>>> import numpy as np
>>> np.set_printoptions(precision=2, suppress=True, linewidth=120)
>>> def rd(a):
...     return np.round(a, 2) + 0
... 
>>> X = np.array([[-0.3, 0.0, 0.1, 0.1, 0.0],
...     [-0.9, -0.9, -0.8, -0.5, -0.7],
...     [-0.1, -0.4, -1.0, -3.0, 0.9],
...     [-0.1, -0.3, -0.3, 0.5, -0.2]])
>>> rng = np.random.default_rng(89)
>>> X[1] = X[3] + 0.05 * rng.normal(size=5)
>>> print(rd(X))
[[-0.3   0.    0.1   0.1   0.  ]
 [-0.13 -0.31 -0.25  0.51 -0.15]
 [-0.1  -0.4  -1.   -3.    0.9 ]
 [-0.1  -0.3  -0.3   0.5  -0.2 ]]
>>> # row 2 is much longer than the rest
>>> x = np.array([-4, 5, -1, -4, 5])
>>> print(rd(X * x))
[[ 1.2   0.   -0.1  -0.4   0.  ]
 [ 0.5  -1.57  0.25 -2.06 -0.76]
 [ 0.4  -2.    1.   12.    4.5 ]
 [ 0.4  -1.5   0.3  -2.   -1.  ]]
>>> print(np.sign((X @ x).round(6)))
[ 1. -1.  1. -1.]
>>> print((X @ x).argmax())
2
>>> other = X / np.sqrt((X ** 2).mean(axis=1, keepdims=True))
>>> print(rd(other[2]))
[-0.07 -0.27 -0.67 -2.02  0.61]
>>> print(np.linalg.matrix_rank(X - X.mean(axis=1, keepdims=True)))
4
>>> x = np.array([-1, -2, -1, 2, 2])
>>> h1 = np.maximum(X @ x, 0)
>>> print(rd(np.maximum(X @ (3 * x), 0)))
[1.2  5.17 0.   4.8 ]
>>> print(np.flatnonzero(h1 > 1e-9))
[0 1 3]
>>> print(rd(np.tanh(X @ x)))
[ 0.38  0.94 -0.98  0.92]
>>> left, s, Vh = np.linalg.svd(X, full_matrices=False)
>>> print(rd(s / s[0]))
[1.   0.24 0.09 0.01]
>>> print(left.shape, s.shape, Vh.shape)
(4, 4) (4,) (4, 5)
>>> print(rd(left.T @ X @ Vh.T))
[[3.36 0.   0.   0.  ]
 [0.   0.79 0.   0.  ]
 [0.   0.   0.31 0.  ]
 [0.   0.   0.   0.04]]
>>> print(rd(np.sqrt((s ** 2).sum())), rd(np.linalg.norm(X)))
3.47 3.47
>>> print(rd(np.cumsum(s ** 2) / np.sum(s ** 2)))
[0.94 0.99 1.   1.  ]
>>> print((s > 1e-8).sum())
4
>>> print(rd(Vh @ Vh.T))
[[1. 0. 0. 0.]
 [0. 1. 0. 0.]
 [0. 0. 1. 0.]
 [0. 0. 0. 1.]]
